>>> import numpy as np
>>> np.set_printoptions(precision=2, suppress=True, linewidth=160)
>>> A = np.array([[-1.9, -0.7, 0.6, 1.6, -0.5, 0.4],
...     [-0.8, -2.9, -0.8, -1.2, -0.1, 0.3],
...     [-0.1, -0.9, -1.2, 0.5, -0.8, 0.6],
...     [0.2, 0.1, -0.5, -1.9, 0.9, -0.9],
...     [0.8, 0.1, 0.5, 0.5, -0.8, 1.4],
...     [-1.1, 1.3, -0.6, -0.4, 1.0, -1.2],
...     [0.2, -0.2, -1.9, 0.3, 0.5, 0.8],
...     [0.1, 0.2, 0.7, 0.5, -2.1, 1.4]])
>>> A[:, 3] *= 20
>>> A
array([[ -1.9,  -0.7,   0.6,  32. ,  -0.5,   0.4],
       [ -0.8,  -2.9,  -0.8, -24. ,  -0.1,   0.3],
       [ -0.1,  -0.9,  -1.2,  10. ,  -0.8,   0.6],
       [  0.2,   0.1,  -0.5, -38. ,   0.9,  -0.9],
       [  0.8,   0.1,   0.5,  10. ,  -0.8,   1.4],
       [ -1.1,   1.3,  -0.6,  -8. ,   1. ,  -1.2],
       [  0.2,  -0.2,  -1.9,   6. ,   0.5,   0.8],
       [  0.1,   0.2,   0.7,  10. ,  -2.1,   1.4]])
>>> A[0] @ A[4]
np.float64(319.67)
>>> np.linalg.norm(A, axis=1).argmax()
np.int64(3)
>>> round(float(np.linalg.norm(A, 2)), 2)
58.74
>>> round(float(np.linalg.norm(A, "nuc")), 2)
70.55
>>> np.round(np.linalg.norm(A) ** 2 / np.linalg.norm(A, 2) ** 2, 2)
np.float64(1.01)
>>> q, vecs = np.linalg.qr(A[:, :2])[0], np.linalg.qr(A[:, 2:])[0]
>>> sv = np.linalg.svd(q.T @ vecs, compute_uv=False)
>>> (sv > 0.9).sum()
np.int64(0)
>>> round(float(np.linalg.norm(q @ q.T - vecs @ vecs.T, 2)), 2)
1.0
>>> x0 = np.array([0, 1, 4, 0, 2, 5])
>>> (A * x0).sum(axis=1)
array([ 2.7, -4.8, -4.3, -4.6,  7.5, -5.1, -2.8,  5.8])
>>> A @ np.eye(6)[1]
array([-0.7, -2.9, -0.9,  0.1,  0.1,  1.3, -0.2,  0.2])
>>> (A @ x0).argmax()
np.int64(4)
>>> np.linalg.norm(A @ x0) <= np.linalg.norm(A, 2) * np.linalg.norm(x0) + 1e-9
np.True_
>>> np.sign((A @ x0).round(6))
array([ 1., -1., -1., -1.,  1., -1., -1.,  1.])
>>> A * x0
array([[-0. , -0.7,  2.4,  0. , -1. ,  2. ],
       [-0. , -2.9, -3.2, -0. , -0.2,  1.5],
       [-0. , -0.9, -4.8,  0. , -1.6,  3. ],
       [ 0. ,  0.1, -2. , -0. ,  1.8, -4.5],
       [ 0. ,  0.1,  2. ,  0. , -1.6,  7. ],
       [-0. ,  1.3, -2.4, -0. ,  2. , -6. ],
       [ 0. , -0.2, -7.6,  0. ,  1. ,  4. ],
       [ 0. ,  0.2,  2.8,  0. , -4.2,  7. ]])
>>> A @ (2 * x0)
array([  5.4,  -9.6,  -8.6,  -9.2,  15. , -10.2,  -5.6,  11.6])
>>> [round(float(x), 2) for x in np.linalg.svd(A, compute_uv=False)[:3]]
[58.74, 3.93, 3.23]
>>> np.argsort(-np.linalg.norm(A, axis=0).round(6), kind="stable")[:3]
array([3, 1, 4])
>>> U, sv, VT = np.linalg.svd(A)
>>> sv
array([58.74,  3.93,  3.23,  2.51,  1.41,  0.73])
>>> Y = U[:, :1] @ np.diag(sv[:1]) @ VT[:1]
>>> np.linalg.matrix_rank(Y)
np.int64(1)
>>> round(float(np.linalg.norm(A - Y, 2)), 2), np.round(sv[1], 2)
(3.93, np.float64(3.93))
>>> data = np.loadtxt("m.csv", delimiter=",")
>>> data
array([[ 0.46, -2.53,  0.7 ,  0.85, -1.09],
       [-0.82,  2.36, -0.88, -0.97,  1.03],
       [-1.54, -2.34, -0.48, -0.11, -0.96],
       [-0.11,  2.63, -0.52, -0.72,  1.13],
       [-2.41,  0.09, -1.4 , -1.11,  0.1 ],
       [ 0.83, -2.35,  0.88,  0.97, -1.03],
       [-1.81, -2.11, -0.67, -0.29, -0.85],
       [ 1.61,  2.29,  0.52,  0.15,  0.93],
       [-0.9 , -2.63, -0.06,  0.26, -1.1 ],
       [ 1.9 ,  2.01,  0.74,  0.35,  0.81],
       [ 0.72,  2.67, -0.05, -0.35,  1.12],
       [ 1.48,  2.38,  0.43,  0.07,  0.98],
       [ 1.92, -1.32,  1.33,  1.2 , -0.61],
       [ 1.44,  2.4 ,  0.41,  0.05,  0.99],
       [ 2.1 , -1.  ,  1.38,  1.21, -0.48],
       [ 2.26,  1.43,  1.05,  0.66,  0.55],
       [ 1.  , -2.25,  0.96,  1.02, -0.99],
       [ 1.35,  2.46,  0.35, -0.01,  1.01],
       [ 0.85,  2.64,  0.03, -0.28,  1.1 ],
       [ 0.45, -2.53,  0.7 ,  0.85, -1.09],
       [-2.04,  1.11, -1.36, -1.21,  0.53],
       [-2.08,  1.05, -1.37, -1.21,  0.5 ],
       [ 2.44,  0.21,  1.37,  1.06,  0.02],
       [-1.17, -2.54, -0.23,  0.11, -1.05],
       [ 2.45,  0.32,  1.35,  1.03,  0.07],
       [-2.42, -0.01, -1.39, -1.1 ,  0.06],
       [-0.27, -2.69,  0.31,  0.56, -1.14],
       [-2.25, -1.45, -1.04, -0.65, -0.56],
       [-0.21,  2.61, -0.57, -0.76,  1.12],
       [-2.45, -0.24, -1.36, -1.05, -0.04],
       [ 1.17, -2.13,  1.04,  1.07, -0.94],
       [-2.42, -0.88, -1.23, -0.87, -0.31],
       [-1.79, -2.13, -0.66, -0.27, -0.86],
       [-0.89, -2.63, -0.05,  0.27, -1.1 ],
       [ 2.23,  1.51,  1.01,  0.63,  0.59]])
>>> lab = data[:, 1] > np.median(data[:, 1])
>>> r0 = data[lab].mean(axis=0) - data[~lab].mean(axis=0)
>>> lab.astype(int)
array([0, 1, 0, 1, 1, 0, 0, 1, 0, 1, 1, 1, 0, 1, 0, 1, 0, 1, 1, 0, 1, 1, 1, 0, 1, 0, 0, 0, 1, 0, 0, 0, 0, 0, 1])
>>> U, sv, VT = np.linalg.svd(data)
>>> vecs = VT[:(sv > 1e-8).sum()]
>>> rng = np.random.default_rng(98825)
>>> x0 = data[18] + 3 * data[20] + rng.integers(2) * np.eye(5)[0]
>>> x0
array([-4.28,  5.96, -4.06, -3.91,  2.68])
>>> vecs.T @ vecs
array([[ 0.67,  0.12,  0.36,  0.27,  0.03],
       [ 0.12,  0.8 , -0.07, -0.15,  0.34],
       [ 0.36, -0.07,  0.22,  0.18, -0.04],
       [ 0.27, -0.15,  0.18,  0.16, -0.07],
       [ 0.03,  0.34, -0.04, -0.07,  0.14]])
>>> np.allclose(vecs.T @ vecs @ x0, x0)
False
>>> np.linalg.matrix_rank(np.vstack([data, x0]))
np.int64(3)
>>> np.diag(vecs.T @ vecs)
array([0.67, 0.8 , 0.22, 0.16, 0.14])
>>> rank = np.linalg.matrix_rank(data)
>>> rank
np.int64(2)
>>> N = np.linalg.svd(data)[2][rank:].T
>>> [int(np.linalg.matrix_rank(data[:, :j + 1])) for j in range(5)]
[1, 2, 2, 2, 2]
>>> [int(np.linalg.matrix_rank(np.delete(data, i, axis=0))) for i in range(35)]
[2, 2, 2, 2, 2, 2, 2, 2, 2, 2, 2, 2, 2, 2, 2, 2, 2, 2, 2, 2, 2, 2, 2, 2, 2, 2, 2, 2, 2, 2, 2, 2, 2, 2, 2]
>>> N.shape
(5, 3)
>>> m1 = np.diag(np.array([5, 4, 1, 1, -4, 3, -2]))
>>> m1
array([[ 5,  0,  0,  0,  0,  0,  0],
       [ 0,  4,  0,  0,  0,  0,  0],
       [ 0,  0,  1,  0,  0,  0,  0],
       [ 0,  0,  0,  1,  0,  0,  0],
       [ 0,  0,  0,  0, -4,  0,  0],
       [ 0,  0,  0,  0,  0,  3,  0],
       [ 0,  0,  0,  0,  0,  0, -2]])
>>> x0 = np.array([-8, -6, 2, -9, 1, 0, 0])
>>> rhs = m1 @ x0
>>> c, lr = np.zeros(7), 1 / np.linalg.norm(m1, 2) ** 2
>>> for i in range(3):
...     c -= lr * m1.T @ (m1 @ c - rhs)
...     if i % 1 == 0: print(i, round(np.linalg.norm(m1 @ c - rhs), 2))
... 
0 12.45
1 9.06
2 8.24
>>> c
array([-8.  , -5.72,  0.23, -1.04,  0.95,  0.  ,  0.  ])
>>> w, vecs = np.linalg.eigh(m1)
>>> np.linalg.eigvalsh(m1 @ m1)
array([ 1.,  1.,  4.,  9., 16., 16., 25.])
>>> np.linalg.eigvalsh(m1 + 3 * np.eye(7))
array([-1.,  1.,  4.,  4.,  6.,  7.,  8.])
>>> np.linalg.svd(m1, compute_uv=False)
array([5., 4., 4., 3., 2., 1., 1.])
>>> w.sum(), np.trace(m1)
(np.float64(8.0), np.int64(8))
>>> np.unique(w.round(6) + 0, return_counts=True)[1]
array([1, 1, 2, 1, 1, 1])
>>> np.abs(vecs[:, -1]).round(6).argmax()
np.int64(0)
>>> vecs.T @ vecs
array([[1., 0., 0., 0., 0., 0., 0.],
       [0., 1., 0., 0., 0., 0., 0.],
       [0., 0., 1., 0., 0., 0., 0.],
       [0., 0., 0., 1., 0., 0., 0.],
       [0., 0., 0., 0., 1., 0., 0.],
       [0., 0., 0., 0., 0., 1., 0.],
       [0., 0., 0., 0., 0., 0., 1.]])
>>> np.abs(vecs[:, -1])
array([1., 0., 0., 0., 0., 0., 0.])
>>> vecs.T @ m1 @ vecs
array([[-4.,  0.,  0.,  0.,  0.,  0.,  0.],
       [ 0., -2.,  0.,  0.,  0.,  0.,  0.],
       [ 0.,  0.,  1.,  0.,  0.,  0.,  0.],
       [ 0.,  0.,  0.,  1.,  0.,  0.,  0.],
       [ 0.,  0.,  0.,  0.,  3.,  0.,  0.],
       [ 0.,  0.,  0.,  0.,  0.,  4.,  0.],
       [ 0.,  0.,  0.,  0.,  0.,  0.,  5.]])
>>> lab = rng.permutation(7)
>>> lab
array([0, 6, 2, 3, 4, 5, 1])
>>> Y = m1[lab][:, lab]
>>> Y
array([[ 5,  0,  0,  0,  0,  0,  0],
       [ 0, -2,  0,  0,  0,  0,  0],
       [ 0,  0,  1,  0,  0,  0,  0],
       [ 0,  0,  0,  1,  0,  0,  0],
       [ 0,  0,  0,  0, -4,  0,  0],
       [ 0,  0,  0,  0,  0,  3,  0],
       [ 0,  0,  0,  0,  0,  0,  4]])
>>> np.diag(Y)
array([ 5, -2,  1,  1, -4,  3,  4])
>>> np.trace(Y)
np.int64(8)
>>> w, vecs = np.linalg.eigh(Y)
>>> (w > 1e-8).sum(), (w < -1e-8).sum()
(np.int64(5), np.int64(2))
>>> np.unique(w.round(6) + 0, return_counts=True)[1]
array([1, 1, 2, 1, 1, 1])
>>> np.abs(vecs[:, -1])
array([1., 0., 0., 0., 0., 0., 0.])
>>> np.linalg.svd(Y, compute_uv=False)
array([5., 4., 4., 3., 2., 1., 1.])
>>> K = np.array([[0.8, -0.4, 1.2, 0.0, -1.5, -1.1, 0.7, 0.6],
...     [2.2, 0.2, -2.0, 1.1, -0.6, -0.8, -0.6, -0.8],
...     [-0.1, 0.3, 1.0, -1.7, -0.2, 1.4, -0.6, 0.1],
...     [-1.3, -2.4, 0.2, -1.9, -0.1, -0.5, 0.5, -0.9]])
>>> Y = m1 / np.linalg.norm(m1, axis=1, keepdims=True)
>>> cov = Y @ Y.T
>>> np.argwhere(np.triu(np.abs(cov) > 0.95, 1))
array([], shape=(0, 2), dtype=int64)
>>> np.linalg.norm(Y, axis=1)
array([1., 1., 1., 1., 1., 1., 1.])
>>> cov[6]
array([0., 0., 0., 0., 0., 0., 1.])
>>> (cov - 2 * np.eye(7)).round(6).argmax(axis=1)
array([1, 0, 0, 0, 0, 0, 0])
>>> np.degrees(np.arccos(np.clip(cov[6, 3], -1, 1)))
np.float64(90.0)
>>> (np.abs(cov) > 0.9).astype(int)
array([[1, 0, 0, 0, 0, 0, 0],
       [0, 1, 0, 0, 0, 0, 0],
       [0, 0, 1, 0, 0, 0, 0],
       [0, 0, 0, 1, 0, 0, 0],
       [0, 0, 0, 0, 1, 0, 0],
       [0, 0, 0, 0, 0, 1, 0],
       [0, 0, 0, 0, 0, 0, 1]])
>>> cov
array([[1., 0., 0., 0., 0., 0., 0.],
       [0., 1., 0., 0., 0., 0., 0.],
       [0., 0., 1., 0., 0., 0., 0.],
       [0., 0., 0., 1., 0., 0., 0.],
       [0., 0., 0., 0., 1., 0., 0.],
       [0., 0., 0., 0., 0., 1., 0.],
       [0., 0., 0., 0., 0., 0., 1.]])
>>> Y = K / np.linalg.norm(K, axis=1, keepdims=True)
>>> cov = Y @ Y.T
>>> (np.abs(cov) > 0.9).astype(int)
array([[1, 0, 0, 0],
       [0, 1, 0, 0],
       [0, 0, 1, 0],
       [0, 0, 0, 1]])
>>> (cov - 2 * np.eye(4)).round(6).argmax(axis=1)
array([3, 0, 3, 2])
>>> cov[3]
array([ 0.07, -0.4 ,  0.2 ,  1.  ])
>>> U, sv, VT = np.linalg.svd(K, full_matrices=False)
>>> np.abs(VT[0])
array([0.55, 0.35, 0.43, 0.59, 0.06, 0.17, 0.12, 0.01])
>>> np.round(U.T @ K @ VT.T, 2) + 0
array([[4.35, 0.  , 0.  , 0.  ],
       [0.  , 2.95, 0.  , 0.  ],
       [0.  , 0.  , 2.5 , 0.  ],
       [0.  , 0.  , 0.  , 1.88]])
>>> round(float(np.sqrt((sv ** 2).sum())), 2), round(np.linalg.norm(K), 2)
(6.12, np.float64(6.12))
>>> U.shape, sv.shape, VT.shape
((4, 4), (4,), (4, 8))
>>> np.round(U.T @ U, 2) + 0
array([[1., 0., 0., 0.],
       [0., 1., 0., 0.],
       [0., 0., 1., 0.],
       [0., 0., 0., 1.]])
>>> arr = np.load("w.npy")
>>> arr
array([[-2.,  1.,  0.,  0.,  0.,  0.,  0.,  0.,  0.],
       [ 0., -2.,  1.,  0.,  0.,  0.,  0.,  0.,  0.],
       [ 0.,  0., -2.,  1.,  0.,  0.,  0.,  0.,  0.],
       [ 0.,  0.,  0., -2.,  1.,  0.,  0.,  0.,  0.],
       [ 0.,  0.,  0.,  0., -2.,  1.,  0.,  0.,  0.],
       [ 0.,  0.,  0.,  0.,  0., -2.,  1.,  0.,  0.],
       [ 0.,  0.,  0.,  0.,  0.,  0., -2.,  1.,  0.],
       [ 0.,  0.,  0.,  0.,  0.,  0.,  0., -2.,  1.],
       [ 0.,  0.,  0.,  0.,  0.,  0.,  0.,  0., -2.]])
>>> # triangular, det is the product of the diagonal
>>> r0 = np.array([1, 2, 0, 2, 0, 0, 1, 1, 0])
>>> Y = arr + np.outer(r0, np.eye(9)[6])
>>> Y
array([[-2.,  1.,  0.,  0.,  0.,  0.,  1.,  0.,  0.],
       [ 0., -2.,  1.,  0.,  0.,  0.,  2.,  0.,  0.],
       [ 0.,  0., -2.,  1.,  0.,  0.,  0.,  0.,  0.],
       [ 0.,  0.,  0., -2.,  1.,  0.,  2.,  0.,  0.],
       [ 0.,  0.,  0.,  0., -2.,  1.,  0.,  0.,  0.],
       [ 0.,  0.,  0.,  0.,  0., -2.,  1.,  0.,  0.],
       [ 0.,  0.,  0.,  0.,  0.,  0., -1.,  1.,  0.],
       [ 0.,  0.,  0.,  0.,  0.,  0.,  1., -2.,  1.],
       [ 0.,  0.,  0.,  0.,  0.,  0.,  0.,  0., -2.]])
>>> round(float(np.linalg.det(Y) / np.linalg.det(arr)), 2), round(float(1 + np.linalg.solve(arr, r0)[6]), 2)
(0.25, 0.25)
>>> np.linalg.matrix_rank(Y - arr)
np.int64(1)
